% python3 -q
>>> import numpy as np
>>> np.set_printoptions(precision=3, suppress=True, linewidth=100)
>>> rnd = lambda a: np.round(a, 3) + 0
>>> J = np.load("block6.npy")
>>> print(J)
[[ 3  3 -2  0  2 -2]
 [ 3  3 -2  0  2 -2]
 [-2 -2 13 -4  5 -2]
 [ 0  0 -4  2  0  0]
 [ 2  2  5  0 13 -6]
 [-2 -2 -2  0 -6  6]]
>>> Uu, sig, vt = np.linalg.svd(J)
>>> print(np.argmax(sig[:-1] / (sig[1:] + 1e-6)) + 1)
4
>>> print(rnd(sig))
[20.772 13.127  3.943  2.158  0.     0.   ]
>>> A2 = Uu[:, :4] @ np.diag(sig[:4]) @ vt[:4]
>>> print(np.linalg.matrix_rank(A2))
4
>>> print(np.linalg.matrix_rank(J, rtol=0.05))
4
>>> Uu, sig, vt = np.linalg.svd(J, full_matrices=False)
>>> print(rnd(Uu.T @ J @ vt.T))
[[20.772  0.     0.     0.     0.     0.   ]
 [ 0.    13.127  0.     0.     0.     0.   ]
 [ 0.     0.     3.943  0.     0.     0.   ]
 [ 0.     0.     0.     2.158  0.     0.   ]
 [ 0.     0.     0.     0.     0.     0.   ]
 [ 0.     0.     0.     0.     0.     0.   ]]
>>> print(rnd(np.abs(vt[0])))
[0.069 0.069 0.579 0.123 0.703 0.382]
>>> print(np.abs(Uu[:, 0]).round(6).argmax())
4
>>> print(Uu.shape, sig.shape, vt.shape)
(6, 6) (6,) (6, 6)
>>> print(rnd(np.sqrt((sig ** 2).sum())), rnd(np.linalg.norm(J)))
24.98 24.98
>>> print((sig > 1e-8).sum())
4
>>> print(np.allclose(Uu * sig @ vt, J))
True
>>> try:
...     np.linalg.inv(J)
... except np.linalg.LinAlgError as e:
...     print("failed:", e)
... 
failed: Singular matrix
>>> print(np.abs(np.diag(np.linalg.qr(J)[1])) > 1e-9)
[ True False  True  True  True False]
>>> print(np.linalg.lstsq(J[:-1].T, J[-1])[2])
4
>>> print(np.unique(J.round(6), axis=0).shape)
(5, 6)
>>> A2 = J[0, 0] * J[1:] - np.outer(J[1:, 0], J[0])
>>> print(A2)
[[  0   0   0   0   0   0]
 [  0   0  35 -12  19 -10]
 [  0   0 -12   6   0   0]
 [  0   0  19   0  35 -14]
 [  0   0 -10   0 -14  14]]
>>> print(rnd(J[:, 0] / J[0, 0]))
[ 1.     1.    -0.667  0.     0.667 -0.667]
>>> print(np.linalg.matrix_rank(A2), np.linalg.matrix_rank(J))
3 4
>>> F = np.load("a.npy")
>>> print(F)
[[ 4.16  1.13 -1.82  1.98 -1.51  7.31 -1.03 -3.03]
 [-3.18 -2.37  1.51  0.99 -0.7  -7.23  1.15  6.02]
 [-0.92 -2.64  0.09  0.45 -0.6  -2.02  0.44  1.42]
 [ 2.4   0.19  0.03  3.73 -1.06  2.49  1.09 -0.14]
 [-1.38 -1.71  0.3   0.04 -0.49 -2.81  0.19  2.31]
 [ 1.36  0.99 -0.5   1.   -0.8   2.07 -0.47  0.06]
 [-0.48 -2.21  0.8   1.78 -0.06 -2.01  1.65  0.8 ]]
>>> Uu, sig, vt = np.linalg.svd(F)
>>> vecs = vt[:(sig > 1e-8).sum()]
>>> rng = np.random.default_rng(1784)
>>> x = F[6] + 3 * F[5] + rng.integers(2) * np.eye(8)[5]
>>> print(rnd(x))
[ 3.6   0.76 -0.7   4.78 -2.46  5.2   0.24  0.98]
>>> print(np.allclose(vecs.T @ vecs @ x, x))
False
>>> print(rnd(np.diag(vecs.T @ vecs)))
[0.231 0.924 0.178 0.679 0.299 0.6   0.375 0.715]
>>> feats = np.loadtxt("x.csv", delimiter=",")
>>> print(feats)
[[ 5.  2.  4.  0.  3.  2.]
 [ 2.  3.  3.  1.  1.  2.]
 [ 5.  5.  0.  3.  1.  5.]
 [ 4.  0.  4.  1.  3.  4.]
 [ 3.  5.  1.  0.  0.  3.]
 [ 0.  2.  5.  5.  5.  2.]
 [ 1.  0.  2.  0.  0.  4.]
 [ 4.  5.  4.  1.  0.  3.]
 [ 2.  0.  3.  4.  0.  2.]
 [-1. -7. -5. -3.  0. -4.]]
>>> x = np.array([3, 4, 1, 3, 1, 3])
>>> print(feats @ np.eye(6)[5])
[ 2.  2.  5.  4.  3.  2.  4.  3.  2. -4.]
>>> print(feats @ (2 * x))
[  72.   62.  120.   68.   78.   78.   34.   96.   54. -114.]
>>> print(np.einsum("ij,j->i", feats, x))
[ 36.  31.  60.  34.  39.  39.  17.  48.  27. -57.]
>>> print(np.linalg.norm(feats @ x) <= np.linalg.norm(feats, 2) * np.linalg.norm(x) + 1e-9)
True
>>> r = np.linalg.matrix_rank(J)
>>> print(r)
4
>>> null = np.linalg.svd(J)[2][r:].T
>>> print(np.allclose(J @ null, 0))
True
>>> print([int(np.linalg.matrix_rank(J[:, :j + 1])) for j in range(6)])
[1, 1, 2, 3, 4, 4]
>>> print([int(np.linalg.matrix_rank(J[:i])) for i in range(1, len(J) + 1)])
[1, 1, 2, 3, 4, 4]
>>> Q, r_ = np.linalg.qr(feats)
>>> print(np.trace(Q @ Q.T))
6.0
>>> print(rnd(np.abs(np.diag(r_))))
[10.05   8.532  7.574  5.241  4.147  3.943]
>>> print(Q.shape, r_.shape)
(10, 6) (6, 6)
>>> A2 = np.c_[feats[:, :4] @ np.array([[-2, 2, 1, 2], [-1, 2, -2, 1], [-2, -1, 2, 1], [-1, 0, 1, 2]]), np.array([-5, 0, 5, -3, -2, -1, 0, 2, 2, 5])]
>>> print(A2)
[[-20.  10.   9.  16.  -5.]
 [-14.   7.   3.  12.   0.]
 [-18.  20.  -2.  21.   5.]
 [-17.   4.  13.  14.  -3.]
 [-13.  15.  -5.  12.  -2.]
 [-17.  -1.  11.  17.  -1.]
 [ -6.   0.   5.   4.   0.]
 [-22.  14.   3.  19.   2.]
 [-14.   1.  12.  15.   2.]
 [ 22. -11.   0. -20.   5.]]
>>> print(np.linalg.matrix_rank(A2))
5
>>> print(rnd(np.linalg.norm(np.linalg.qr(feats)[0].T @ A2, axis=0) ** 2 / ((A2 ** 2).sum(axis=0) + 1e-12)))
[1.    1.    1.    1.    0.649]
>>> print(np.linalg.matrix_rank(np.c_[feats, A2]))
7
>>> K = np.loadtxt("data.csv", delimiter=",")
>>> print(K)
[[-1.  1.  0.  0.  0.  0.  0.  0.  0.  0.]
 [ 0. -1.  1.  0.  0.  0.  0.  0.  0.  0.]
 [ 0.  0. -1.  1.  0.  0.  0.  0.  0.  0.]
 [ 0.  0.  0. -1.  1.  0.  0.  0.  0.  0.]
 [ 0.  0.  0.  0. -1.  1.  0.  0.  0.  0.]
 [ 0.  0.  0.  0.  0. -1.  1.  0.  0.  0.]
 [ 0.  0.  0.  0.  0.  0. -1.  1.  0.  0.]
 [ 0.  0.  0.  0.  0.  0.  0. -1.  1.  0.]
 [ 0.  0.  0.  0.  0.  0.  0.  0. -1.  1.]
 [ 0.  0.  0.  0.  0.  0.  0.  0.  0. -1.]]
>>> idx = rng.permutation(10)
>>> print(idx)
[5 3 9 8 0 2 6 4 7 1]
>>> A2 = K[idx][:, idx]
>>> print(rnd(np.linalg.det(A2)), rnd(np.linalg.det(K[idx])))
1.0 1.0
>>> print(rnd(np.sort(np.abs(np.linalg.eigvals(A2)))))
[1. 1. 1. 1. 1. 1. 1. 1. 1. 1.]
>>> print(np.trace(A2))
-10.0
>>> print(A2)
[[-1.  0.  0.  0.  0.  0.  1.  0.  0.  0.]
 [ 0. -1.  0.  0.  0.  0.  0.  1.  0.  0.]
 [ 0.  0. -1.  0.  0.  0.  0.  0.  0.  0.]
 [ 0.  0.  1. -1.  0.  0.  0.  0.  0.  0.]
 [ 0.  0.  0.  0. -1.  0.  0.  0.  0.  1.]
 [ 0.  1.  0.  0.  0. -1.  0.  0.  0.  0.]
 [ 0.  0.  0.  0.  0.  0. -1.  0.  1.  0.]
 [ 1.  0.  0.  0.  0.  0.  0. -1.  0.  0.]
 [ 0.  0.  0.  1.  0.  0.  0.  0. -1.  0.]
 [ 0.  0.  0.  0.  0.  1.  0.  0.  0. -1.]]
>>> print(np.diag(A2))
[-1. -1. -1. -1. -1. -1. -1. -1. -1. -1.]
>>> gram = A2.T @ A2
>>> print(np.trace(gram), (A2 ** 2).sum())
19.0 19.0
>>> print(rnd(np.linalg.eigvalsh(gram)[::-1]))
[3.911 3.652 3.247 2.731 2.149 1.555 1.    0.534 0.198 0.022]
>>> print(np.linalg.matrix_rank(gram))
10
>>> W0 = np.load("sample9.npy")
>>> print(W0)
[[ 35.04   26.978   7.025]
 [-44.985 -35.997 -36.007]
 [-13.989 -13.006 -48.998]
 [-38.007 -29.989 -22.   ]
 [ 41.965  34.989  63.017]
 [ 33.957  29.009  64.988]
 [ -3.02   -1.011  27.   ]]
>>> A2 = W0 / np.sqrt((W0 ** 2).mean(axis=1, keepdims=True))
>>> print(np.linalg.matrix_rank(A2) == np.linalg.matrix_rank(W0))
True
>>> print(rnd(np.linalg.norm(W0[4], 1)), rnd(np.linalg.norm(W0[4], np.inf)))
139.971 63.017
>>> print(rnd(np.linalg.norm(W0[4] - W0[2])))
134.096
>>> print(rnd(W0[4] @ W0[2]))
-4129.822
>>> print(rnd(np.linalg.norm(W0, axis=0)))
[ 88.402  71.825 114.692]
>>> th = np.radians(47)
>>> r_ = np.eye(3)
>>> r_[2, 2] = r_[0, 0] = np.cos(th)
>>> r_[2, 0], r_[0, 2] = -np.sin(th), np.sin(th)
>>> print(rnd(r_))
[[ 0.682  0.     0.731]
 [ 0.     1.     0.   ]
 [-0.731  0.     0.682]]
>>> A2 = W0 @ r_.T
>>> print(rnd(np.linalg.det(r_)), rnd(np.trace(r_)))
1.0 2.364
>>> print(rnd(np.linalg.svd(W0, compute_uv=False)), rnd(np.linalg.svd(A2, compute_uv=False)))
[153.979  49.179   0.036] [153.979  49.179   0.036]
>>> print(rnd(np.abs(A2 - W0).max(axis=0)))
[36.731  0.    50.731]
>>> print(np.allclose(np.linalg.norm(W0, axis=1), np.linalg.norm(A2, axis=1)))
True
>>> print(np.linalg.matrix_rank(W0, rtol=0.1))
2
>>> print(np.argsort(-np.linalg.norm(W0, axis=0).round(6), kind="stable")[:3])
[2 0 1]
>>> print(np.linalg.cond(W0) > 100)
True
>>> m1 = np.load("out15.npy")
>>> print(m1)
[[ 1  0  0  0  0  0]
 [ 0  2  0  0  0  0]
 [ 0  0 -2  0  0  0]
 [ 0  0  0  1  0  0]
 [ 0  0  0  0  1  0]
 [ 0  0  0  0  0  2]]
>>> vals, vecs = np.linalg.eigh(m1)
>>> x = np.array([6, 5, 7, 2, 9, 4])
>>> print(vecs * np.maximum(vals, 0) @ vecs.T)
[[1. 0. 0. 0. 0. 0.]
 [0. 2. 0. 0. 0. 0.]
 [0. 0. 0. 0. 0. 0.]
 [0. 0. 0. 1. 0. 0.]
 [0. 0. 0. 0. 1. 0.]
 [0. 0. 0. 0. 0. 2.]]
>>> print(np.abs(m1).sum(axis=1).max(), np.abs(vals).max())
2 2.0
>>> print(rnd(np.linalg.eigvalsh(m1[1:, 1:])))
[-2.  1.  1.  2.  2.]
>>> print(vecs * np.abs(vals) @ vecs.T)
[[1. 0. 0. 0. 0. 0.]
 [0. 2. 0. 0. 0. 0.]
 [0. 0. 2. 0. 0. 0.]
 [0. 0. 0. 1. 0. 0.]
 [0. 0. 0. 0. 1. 0.]
 [0. 0. 0. 0. 0. 2.]]
>>> print(rnd(np.linalg.pinv(m1)))
[[ 1.   0.   0.   0.   0.   0. ]
 [ 0.   0.5  0.   0.   0.   0. ]
 [ 0.   0.  -0.5  0.   0.   0. ]
 [ 0.   0.   0.   1.   0.   0. ]
 [ 0.   0.   0.   0.   1.   0. ]
 [ 0.   0.   0.   0.   0.   0.5]]
>>> print(rnd(np.linalg.svd(m1, compute_uv=False)))
[2. 2. 2. 1. 1. 1.]
>>> print(m1 @ m1.T)
[[1 0 0 0 0 0]
 [0 4 0 0 0 0]
 [0 0 4 0 0 0]
 [0 0 0 1 0 0]
 [0 0 0 0 1 0]
 [0 0 0 0 0 4]]
>>> x = np.array([-3, 3, 4, 4, 2, -1])
>>> rhs = m1 @ x
>>> print(rhs)
[-3  6 -8  4  2 -2]
>>> print(rnd(np.linalg.solve(m1, m1[:, 4])))
[0. 0. 0. 0. 1. 0.]
>>> print(rnd(np.linalg.solve(m1.T, m1[0])))
[1. 0. 0. 0. 0. 0.]
>>> print(rnd(np.linalg.solve(m1, 4 * rhs)))
[-12.  12.  16.  16.   8.  -4.]
>>> x = np.array([-1, 0, -2, -3, 3, -2])
>>> a = np.maximum(m1 @ x, 0)
>>> print(m1.T @ a)
[ 0  0 -8  0  3  0]
>>> print(np.maximum(m1 @ (3 * x), 0))
[ 0  0 12  0  9  0]
>>> print(m1 * (a > 1e-9)[:, None])
[[ 0  0  0  0  0  0]
 [ 0  0  0  0  0  0]
 [ 0  0 -2  0  0  0]
 [ 0  0  0  0  0  0]
 [ 0  0  0  0  1  0]
 [ 0  0  0  0  0  0]]
>>> E = np.load("test1.npy")
>>> print(E)
[[ -3  -3  -3  -3  -3  -3  -3  -3  -3]
 [ -3  -6  -6  -6  -6  -6  -6  -6  -6]
 [ -3  -6  -9  -9  -9  -9  -9  -9  -9]
 [ -3  -6  -9 -12 -12 -12 -12 -12 -12]
 [ -3  -6  -9 -12 -15 -15 -15 -15 -15]
 [ -3  -6  -9 -12 -15 -18 -18 -18 -18]
 [ -3  -6  -9 -12 -15 -18 -21 -21 -21]
 [ -3  -6  -9 -12 -15 -18 -21 -24 -24]
 [ -3  -6  -9 -12 -15 -18 -21 -24 -27]]
>>> idx = rng.permutation(9)
>>> A2 = E[:, idx] * rng.choice([-1, 1], 9)
>>> print(A2)
[[  3  -3   3   3   3   3   3  -3  -3]
 [  6  -3   6   6   6   6   6  -6  -6]
 [  9  -3   9   9   9   9   9  -6  -9]
 [  9  -3  12  12  12  12  12  -6 -12]
 [  9  -3  15  15  15  15  15  -6 -12]
 [  9  -3  18  18  18  18  15  -6 -12]
 [  9  -3  21  18  21  21  15  -6 -12]
 [  9  -3  24  18  24  21  15  -6 -12]
 [  9  -3  24  18  27  21  15  -6 -12]]
>>> Uu, _, vt = np.linalg.svd(E.T @ A2)
>>> print(rnd(np.linalg.lstsq(E, A2)[0]))
[[ 0.  1.  0.  0.  0.  0.  0.  0.  0.]
 [ 0.  0.  0.  0.  0.  0.  0.  1.  0.]
 [-1.  0.  0.  0.  0.  0.  0.  0.  0.]
 [ 0.  0.  0.  0.  0.  0.  0.  0.  1.]
 [ 0.  0.  0.  0.  0.  0. -1.  0.  0.]
 [ 0.  0.  0. -1.  0.  0.  0.  0.  0.]
 [ 0.  0.  0.  0.  0. -1.  0.  0.  0.]
 [ 0.  0. -1.  0.  0.  0.  0.  0.  0.]
 [ 0.  0.  0.  0. -1.  0.  0.  0.  0.]]
>>> print(rnd(Uu @ vt))
[[ 0.  1.  0.  0.  0.  0.  0.  0.  0.]
 [ 0.  0.  0.  0.  0.  0.  0.  1.  0.]
 [-1.  0.  0.  0.  0.  0.  0.  0.  0.]
 [ 0.  0.  0.  0.  0.  0.  0.  0.  1.]
 [ 0.  0.  0.  0.  0.  0. -1.  0.  0.]
 [ 0.  0.  0. -1.  0.  0.  0.  0.  0.]
 [ 0.  0.  0.  0.  0. -1.  0.  0.  0.]
 [ 0.  0. -1.  0.  0.  0.  0.  0.  0.]
 [ 0.  0.  0.  0. -1.  0.  0.  0.  0.]]
